$ python3 -q
>>> import numpy as np
>>> from numpy import linalg as LA
>>> np.set_printoptions(precision=2, suppress=True, linewidth=200)
>>> rnd = lambda a: np.round(a, 2) + 0
>>> W0 = np.load("sample1.npy")
>>> W0
array([[0, 0, 1, 1, 0, 0, 0],
       [0, 0, 0, 0, 1, 0, 1],
       [1, 0, 0, 1, 1, 0, 1],
       [1, 0, 1, 0, 1, 0, 1],
       [0, 1, 1, 1, 0, 0, 0],
       [0, 0, 0, 0, 0, 0, 1],
       [0, 1, 1, 1, 0, 1, 0]])
>>> vals, V = LA.eigvalsh(W0)
Traceback (most recent call last):
  File "<python-input-6>", line 1, in <module>
    vals, V = LA.eigvalsh(W0)
    ^^^^^^^
ValueError: too many values to unpack (expected 2)
>>> vals, V = LA.eigh(W0)
>>> rnd(vals)
array([-2.5 , -1.  , -0.78, -0.54,  0.58,  1.  ,  3.24])
>>> rnd(V @ np.diag(vals) @ V.T)
array([[0., 0., 1., 1., 0., 0., 0.],
       [0., 0., 0., 0., 1., 0., 1.],
       [1., 0., 0., 1., 1., 0., 1.],
       [1., 0., 1., 0., 1., 0., 1.],
       [0., 1., 1., 1., 0., 0., 0.],
       [0., 0., 0., 0., 0., 0., 1.],
       [0., 1., 1., 1., 0., 1., 0.]])
>>> rnd(np.abs(V[:, -1]))
array([0.31, 0.25, 0.5 , 0.5 , 0.38, 0.13, 0.43])
>>> print(vals.sum(), np.trace(W0))
0.0 0
>>> rnd(LA.svd(W0, compute_uv=False))
array([3.24, 2.5 , 1.  , 1.  , 0.78, 0.58, 0.54])
>>> print(np.abs(V[:, -1]).round(6).argmax())
2
>>> print(rnd(V.T @ W0 @ V))
[[-2.5   0.    0.    0.    0.    0.    0.  ]
 [ 0.   -1.    0.    0.    0.    0.    0.  ]
 [ 0.    0.   -0.78  0.    0.    0.    0.  ]
 [ 0.    0.    0.   -0.54  0.    0.    0.  ]
 [ 0.    0.    0.    0.    0.58  0.    0.  ]
 [ 0.    0.    0.    0.    0.    1.    0.  ]
 [ 0.    0.    0.    0.    0.    0.    3.24]]
>>> (vals > 1e-8).sum(), (vals < -1e-8).sum()
(np.int64(3), np.int64(4))
>>> rnd(V.T @ V)
array([[1., 0., 0., 0., 0., 0., 0.],
       [0., 1., 0., 0., 0., 0., 0.],
       [0., 0., 1., 0., 0., 0., 0.],
       [0., 0., 0., 1., 0., 0., 0.],
       [0., 0., 0., 0., 1., 0., 0.],
       [0., 0., 0., 0., 0., 1., 0.],
       [0., 0., 0., 0., 0., 0., 1.]])
>>> np.all(LA.eigvalsh(W0) > 0)
np.False_
>>> vals, V = LA.eigh(W0)
>>> x0 = np.array([-1, -3, 3, 3, 2, -3, 3])
>>> (np.sign(V[:, -1].round(6)) == np.sign(V[0, -1].round(6))).astype(int)
array([1, 1, 1, 1, 1, 1, 1])
>>> x0 @ W0 @ x0
np.int64(18)
>>> rnd(LA.svd(W0, compute_uv=False))
array([3.24, 2.5 , 1.  , 1.  , 0.78, 0.58, 0.54])
>>> np.diff(W0, axis=0)
array([[ 0,  0, -1, -1,  1,  0,  1],
       [ 1,  0,  0,  1,  0,  0,  0],
       [ 0,  0,  1, -1,  0,  0,  0],
       [-1,  1,  0,  1, -1,  0, -1],
       [ 0, -1, -1, -1,  0,  0,  1],
       [ 0,  1,  1,  1,  0,  1, -1]])
>>> LA.rank(W0)
Traceback (most recent call last):
  File "<python-input-24>", line 1, in <module>
    LA.rank(W0)
    ^^^^^^^
AttributeError: module 'numpy.linalg' has no attribute 'rank'
>>> print(W0.shape)
(7, 7)
>>> np.abs(W0).max()
np.int64(1)
